$ ipython --no-banner

In [1]: import numpy as np

In [2]: import numpy.linalg as la

In [3]: np.set_printoptions(precision=2, suppress=True, linewidth=100)

In [4]: F = np.loadtxt("block8.csv", delimiter=",")

In [5]: F
Out[5]: 
array([[ -0.06,  -0.79,   3.39],
       [ -4.1 ,  -1.88,   1.61],
       [ -7.41,   6.13,   3.71],
       [  0.75,   3.65,   4.99],
       [ -6.76,  -1.31,  -0.42],
       [ -5.02,   8.7 ,  -0.81],
       [ -4.73,   4.4 ,   4.27],
       [ -2.49,  -0.36,  -4.08],
       [  0.38,  -4.96,   4.14],
       [ -7.26,   2.42,   0.77],
       [ -2.11,  -0.33,   8.63],
       [ -2.91, -10.88,   0.38],
       [  4.4 ,  -1.11,   1.54],
       [  2.79,   3.06,  -0.64],
       [  0.38,  -7.35,  -8.4 ],
       [ -1.42,  -2.7 ,  -1.9 ],
       [  4.49,  -7.94,   3.17],
       [ -5.51,  -0.14,  -8.08],
       [  1.76,  -3.06,   2.82],
       [  0.15,  -1.32,   6.06],
       [  0.17,  -7.55,   1.87],
       [ -0.56,   2.3 ,   0.65],
       [  3.43,  11.12,  10.59],
       [  1.56,  -4.3 ,  -3.94],
       [ -3.03,  -2.9 ,  -3.52],
       [  4.08,   5.34,   5.19],
       [  5.57,  -1.43,  -3.81]])

In [6]: out = F / np.sqrt((F ** 2).mean(axis=1, keepdims=True))

In [7]: la.matrix_rank(out) == la.matrix_rank(F)
Out[7]: np.True_

In [8]: la.matrix_rank(F - F.mean(axis=1, keepdims=True))
Out[8]: np.int64(2)

In [9]: la.norm(out, axis=1)
Out[9]: 
array([1.73, 1.73, 1.73, 1.73, 1.73, 1.73, 1.73, 1.73, 1.73, 1.73, 1.73, 1.73, 1.73, 1.73, 1.73,
       1.73, 1.73, 1.73, 1.73, 1.73, 1.73, 1.73, 1.73, 1.73, 1.73, 1.73, 1.73])

In [10]: out[4]
Out[10]: array([-1.7 , -0.33, -0.11])

In [11]: W1 = np.array([[3, 5, 8, 3], [7, 4, -2, 0], [6, 6, 4, 6]])

In [12]: c = np.array([1, 3, 0, 2])

In [13]: act = np.maximum(F @ W1 + c, 0)

In [14]: (act > 0).astype(int)
Out[14]: 
array([[1, 1, 1, 1],
       [0, 0, 0, 0],
       [1, 1, 0, 1],
       [1, 1, 1, 1],
       [0, 0, 0, 0],
       [1, 1, 0, 0],
       [1, 1, 0, 1],
       [0, 0, 0, 0],
       [0, 1, 1, 1],
       [1, 0, 0, 0],
       [1, 1, 1, 1],
       [0, 0, 1, 0],
       [1, 1, 1, 1],
       [1, 1, 1, 1],
       [0, 0, 0, 0],
       [0, 0, 0, 0],
       [0, 1, 1, 1],
       [0, 0, 0, 0],
       [1, 1, 1, 1],
       [1, 1, 1, 1],
       [0, 0, 1, 1],
       [1, 1, 0, 1],
       [1, 1, 1, 1],
       [0, 0, 1, 0],
       [0, 0, 0, 0],
       [1, 1, 1, 1],
       [0, 1, 1, 0]])

In [15]: (act > 0).mean(axis=0)
Out[15]: array([0.52, 0.59, 0.56, 0.56])

In [16]: basis = np.array([[0, 3, 1], [5, 3, 4], [0, 2, 1], [2, 4, 5]])

In [17]: W1 @ basis
Out[17]: 
array([[31, 52, 46],
       [20, 29, 21],
       [42, 68, 64]])

In [18]: D = la.norm(F[:, None] - F[None], axis=-1)

In [19]: la.matrix_rank(D ** 2)
Out[19]: np.int64(5)

In [20]: D.mean(axis=1).argmax()
Out[20]: np.int64(22)

In [21]: D[:5, :5]
Out[21]: 
array([[ 0.  ,  4.55, 10.1 ,  4.79,  7.73],
       [ 4.55,  0.  ,  8.92,  8.09,  3.39],
       [10.1 ,  8.92,  0.  ,  8.62,  8.53],
       [ 4.79,  8.09,  8.62,  0.  , 10.5 ],
       [ 7.73,  3.39,  8.53, 10.5 ,  0.  ]])

In [22]: Ac = F - F.mean(axis=0)

In [23]: V = la.svd(Ac)[2][:1]

In [24]: out = Ac - Ac @ V.T @ V

In [25]: la.norm(out, axis=1).round(6).argmax()
Out[25]: np.int64(17)

In [26]: (Ac @ V.T).std(axis=0)
Out[26]: array([5.6])

In [27]: round(la.norm(out) / la.norm(Ac), 2)
Out[27]: np.float64(0.68)

In [28]: out = np.c_[F[:, :1] @ np.array([[-1]]), np.array([6, 1, 2, 9, 5, 4, 9, 4, 8, 1, 3, 3, 6, 1, 8, 2, 4, 1, 0, 0, 3, 9, 3, 8, 1, 8, 6])]

In [29]: out
Out[29]: 
array([[ 0.06,  6.  ],
       [ 4.1 ,  1.  ],
       [ 7.41,  2.  ],
       [-0.75,  9.  ],
       [ 6.76,  5.  ],
       [ 5.02,  4.  ],
       [ 4.73,  9.  ],
       [ 2.49,  4.  ],
       [-0.38,  8.  ],
       [ 7.26,  1.  ],
       [ 2.11,  3.  ],
       [ 2.91,  3.  ],
       [-4.4 ,  6.  ],
       [-2.79,  1.  ],
       [-0.38,  8.  ],
       [ 1.42,  2.  ],
       [-4.49,  4.  ],
       [ 5.51,  1.  ],
       [-1.76,  0.  ],
       [-0.15,  0.  ],
       [-0.17,  3.  ],
       [ 0.56,  9.  ],
       [-3.43,  3.  ],
       [-1.56,  8.  ],
       [ 3.03,  1.  ],
       [-4.08,  8.  ],
       [-5.57,  6.  ]])

In [30]: np.round(la.norm(out - F @ la.lstsq(F, out)[0], axis=0), 2) + 0
Out[30]: array([ 0.  , 26.23])

In [31]: np.round(la.lstsq(F, out[:, 0])[0], 2) + 0
Out[31]: array([-1.,  0.,  0.])

In [32]: m1 = np.load("w.npy")

In [33]: m1
Out[33]: 
array([[  0,   3,  -1],
       [  2,   1,  -4],
       [  9,   9,  -2],
       [  1,   5,  -1],
       [  0,   6,  -5],
       [ -6,   4, -10],
       [  2,   4,  -2],
       [  9,  -5,  -1],
       [ 18,  -7,  -4],
       [ 24,  -9,   5],
       [ 19,  -8,   6],
       [ 15,  -7,   6],
       [ 24,  -1,   5],
       [ 16,  -6,   8],
       [ 16,  -3,  16],
       [  7,  -8,  19],
       [ 14,  -4,  19],
       [ 20,  -1,  24],
       [ 27,  -9,  23],
       [ 19, -12,  21],
       [ 12,  -5,  16],
       [  5,  -5,  24],
       [  1,  -6,  24],
       [ -4,  -7,  30],
       [-13, -15,  23],
       [-15, -17,  29],
       [-13, -17,  28]])

In [34]: Ac = m1 - m1.mean(axis=0)

In [35]: U, s, Vt = la.svd(Ac, full_matrices=False)

In [36]: s
Out[36]: array([70.7 , 58.62, 22.71])

In [37]: s ** 2 / (s ** 2).sum()
Out[37]: array([0.56, 0.38, 0.06])

In [38]: np.round(Ac.mean(axis=0), 2) + 0
Out[38]: array([0., 0., 0.])

In [39]: la.matrix_rank(Ac)
Out[39]: np.int64(3)

In [40]: np.abs(Vt[-1])
Out[40]: array([0.01, 0.91, 0.4 ])

In [41]: np.searchsorted(np.cumsum(s ** 2) / (s ** 2).sum(), 0.9) + 1
Out[41]: np.int64(2)

In [42]: Ac = (m1 - m1.mean(axis=0)) / m1.std(axis=0)

In [43]: np.argwhere(np.abs(Ac) > 2)
Out[43]: array([[2, 1]])

In [44]: Ac.std(axis=0)
Out[44]: array([1., 1., 1.])

In [45]: c = la.lstsq(np.delete(Ac, 0, axis=1), Ac[:, 0])[0]

In [46]: np.abs(c).argmax()
Out[46]: np.int64(1)

In [47]: round(1 - np.var(Ac[:, 0] - np.delete(Ac, 0, axis=1) @ c), 2)
Out[47]: np.float64(0.02)

In [48]: u, g = m1[23], m1[20]

In [49]: u @ u
Out[49]: np.int64(965)

In [50]: u @ g
Out[50]: np.int64(467)

In [51]: pr = (u @ g) / (u @ u) * u

In [52]: la.matrix_rank(np.outer(u, g))
Out[52]: np.int64(1)

In [53]: np.outer(u, g)
Out[53]: 
array([[ -48,   20,  -64],
       [ -84,   35, -112],
       [ 360, -150,  480]])

In [54]: round(la.norm(u + g) ** 2 + la.norm(u - g) ** 2, 2)
Out[54]: np.float64(2780.0)

In [55]: (g - pr) @ u
Out[55]: np.float64(0.0)

In [56]: D = la.norm(m1[:, None] - m1[None], axis=-1)

In [57]: (D + 1e9 * np.eye(27)).round(6).argmin(axis=1)
Out[57]: 
array([ 3,  6,  6,  6,  6,  4,  3, 11,  7, 10, 11, 13,  9, 11, 16, 21, 14, 16, 19, 18, 16, 22, 21,
       22, 26, 26, 25])

In [58]: D[25].round(6).argsort(kind="stable")[:4]
Out[58]: array([25, 26, 24, 23])

In [59]: np.flatnonzero(D[25] < D.mean() / 2)
Out[59]: array([24, 25, 26])

In [60]: la.matrix_rank(D ** 2)
Out[60]: np.int64(5)

In [61]: D.mean(axis=1).argmax()
Out[61]: np.int64(25)

In [62]: np.unravel_index(D.round(6).argmax(), D.shape)
Out[62]: (np.int64(12), np.int64(25))

In [63]: A = np.load("run15.npy")

In [64]: A
Out[64]: 
array([[ 1, -1],
       [ 1,  0],
       [ 1,  1],
       [ 1,  2]])

In [65]: W1 = np.array([[9, 4], [-5, -1]])

In [66]: c = np.array([-3, 4])

In [67]: act = np.maximum(A @ W1 + c, 0)

In [68]: (act > 0).mean(axis=0)
Out[68]: array([0.75, 1.  ])

In [69]: (act > 0).astype(int)
Out[69]: 
array([[1, 1],
       [1, 1],
       [1, 1],
       [0, 1]])

In [70]: la.matrix_rank(act)
Out[70]: np.int64(2)

In [71]: basis = np.array([[7, 7, -6], [8, -4, 7]])

In [72]: W1 @ basis
Out[72]: 
array([[ 95,  47, -26],
       [-43, -31,  23]])

In [73]: act @ basis
Out[73]: 
array([[149,  41,  -3],
       [106,  10,  20],
       [ 63, -21,  43],
       [ 48, -24,  42]])

In [74]: x0 = np.array([7, 9])

In [75]: (A @ x0).argmax()
Out[75]: np.int64(3)

In [76]: la.norm(A @ x0) <= la.norm(A, 2) * la.norm(x0) + 1e-9
Out[76]: np.True_

In [77]: A @ (2 * x0)
Out[77]: array([-4, 14, 32, 50])

In [78]: A @ x0
Out[78]: array([-2,  7, 16, 25])

In [79]: x0 = np.array([-4, 1])

In [80]: y = A @ x0

In [81]: la.solve(A.T @ A, A.T @ y)
Out[81]: array([-4.,  1.])

In [82]: rng = np.random.default_rng(807)

In [83]: y = y + 0.05 * rng.normal(size=4)

In [84]: y
Out[84]: array([-4.97, -4.09, -3.05, -2.04])

In [85]: c, *_ = la.lstsq(A, y)

In [86]: round(float(la.norm(y - A @ c)), 2)
Out[86]: 0.08

In [87]: mat, _ = la.qr(np.array([[-0.6, 0.1, 1.2, -0.2],
    ...:     [1.4, 0.5, -0.7, -0.2],
    ...:     [0.2, 0.5, -0.5, 0.4],
    ...:     [-0.5, -1.5, -0.4, -0.2]]))

In [88]: mat
Out[88]: 
array([[-0.37,  0.32,  0.66, -0.57],
       [ 0.87, -0.22,  0.36, -0.27],
       [ 0.12,  0.28, -0.66, -0.69],
       [-0.31, -0.88, -0.05, -0.36]])

In [89]: # orthonormal columns

In [90]: x0 = np.array([9, -8, -2, 8])

In [91]: la.inv(mat)
Out[91]: 
array([[-0.37,  0.87,  0.12, -0.31],
       [ 0.32, -0.22,  0.28, -0.88],
       [ 0.66,  0.36, -0.66, -0.05],
       [-0.57, -0.27, -0.69, -0.36]])

In [92]: np.abs(la.eigvals(mat))
Out[92]: array([1., 1., 1., 1.])

In [93]: mat.T @ (mat @ x0)
Out[93]: array([ 9., -8., -2.,  8.])

In [94]: 4 - la.matrix_rank(mat - np.eye(4), tol=1e-8)
Out[94]: np.int64(1)

In [95]: round(float(la.norm(x0)), 2), round(la.norm(mat @ x0), 2)
Out[95]: (14.59, np.float64(14.59))

In [96]: np.sort(np.abs(np.degrees(np.angle(la.eigvals(mat)))))
Out[96]: array([  0.  , 143.23, 143.23, 180.  ])

In [97]: [p for p in range(1, 25) if np.allclose(la.matrix_power(mat, p), np.eye(4))]
Out[97]: []
